$ ipython --no-banner

In [1]: import numpy as np

In [2]: from numpy import linalg as LA

In [3]: np.set_printoptions(precision=3, suppress=True, linewidth=120, sign=" ")

In [4]: def tidy(a):
   ...:     return np.round(a, 3) + 0
   ...: 

In [5]: feats = np.load("arr.npy")

In [6]: feats
Out[6]: 
array([[ 2. ,  0.5,  1.2, -0.4,  0.7, -0.7, -0.3,  0. ,  0.4,  0.2],
       [-1. , -0.1,  0.4, -1.3,  0.9,  0.9,  1.2, -0.6,  0.4, -0.4],
       [ 0.5,  1.1,  1. ,  0.3, -0.2, -1.1, -0.6,  0.3,  0. ,  1.6],
       [-0.1,  1.5, -0.2, -1.2,  0.9,  2.2,  0.8,  0.2,  0.9,  0.7],
       [-1.2,  1.2,  0. , -1.2,  1. , -0.6,  0.9,  1.2, -0.4,  0. ],
       [-1.5, -1. , -0.3,  2.5,  1. ,  1.2,  1.2,  1.8,  2.2,  0.5],
       [-0.1, -1.2, -2. , -1.7, -0.1, -0.6,  1.6, -0.1, -1.7, -0.8],
       [ 0.9, -0.7, -0.8,  0.1,  0.2,  0.1,  0.9,  0.3,  0.3, -2.2],
       [-0.7,  0.6,  1. , -0.8, -0.9, -0.6,  0.6,  0.5, -0.8,  1.6],
       [-0.6,  0.3, -0.2,  1.1, -1.1,  0.4,  0.2, -0.2, -0.8,  0.2]])

In [7]: vec = np.array([-2, -1, -1, -1, -3, 3, 3, -1, -2, -3])

In [8]: (feats @ vec).argmax()
Out[8]: np.int64(6)

In [9]: LA.norm(feats @ vec) <= LA.norm(feats, 2) * LA.norm(vec) + 1e-9
Out[9]: np.True_

In [10]: feats @ np.eye(10)[1]
Out[10]: array([ 0.5, -0.1,  1.1,  1.5,  1.2, -1. , -1.2, -0.7,  0.6,  0.3])

In [11]: tidy(feats @ np.ones(10))
Out[11]: array([ 3.6,  0.4,  2.9,  5.7,  0.9,  7.6, -6.7, -0.9,  0.5, -0.7])

In [12]: rng = np.random.default_rng(5)

In [13]: lab = rng.permutation(10)

In [14]: lab
Out[14]: array([ 7,  6,  1,  3,  2,  4,  0,  9,  5,  8])

In [15]: Y = feats[lab][:, lab]

In [16]: tidy(np.sort(np.abs(LA.eigvals(Y))))
Out[16]: array([ 0.905,  1.19 ,  1.19 ,  1.835,  2.078,  2.078,  2.512,  2.512,  3.223,  3.223])

In [17]: tidy(np.trace(Y))
Out[17]: np.float64(5.2)

In [18]: Y
Out[18]: 
array([[ 0.3,  0.9, -0.7,  0.1, -0.8,  0.2,  0.9, -2.2,  0.1,  0.3],
       [-0.1,  1.6, -1.2, -1.7, -2. , -0.1, -0.1, -0.8, -0.6, -1.7],
       [-0.6,  1.2, -0.1, -1.3,  0.4,  0.9, -1. , -0.4,  0.9,  0.4],
       [ 0.2,  0.8,  1.5, -1.2, -0.2,  0.9, -0.1,  0.7,  2.2,  0.9],
       [ 0.3, -0.6,  1.1,  0.3,  1. , -0.2,  0.5,  1.6, -1.1,  0. ],
       [ 1.2,  0.9,  1.2, -1.2,  0. ,  1. , -1.2,  0. , -0.6, -0.4],
       [ 0. , -0.3,  0.5, -0.4,  1.2,  0.7,  2. ,  0.2, -0.7,  0.4],
       [-0.2,  0.2,  0.3,  1.1, -0.2, -1.1, -0.6,  0.2,  0.4, -0.8],
       [ 1.8,  1.2, -1. ,  2.5, -0.3,  1. , -1.5,  0.5,  1.2,  2.2],
       [ 0.5,  0.6,  0.6, -0.8,  1. , -0.9, -0.7,  1.6, -0.6, -0.8]])

In [19]: tidy(LA.det(Y)), tidy(LA.det(feats[lab]))
Out[19]: (np.float64(665.738), np.float64(665.738))
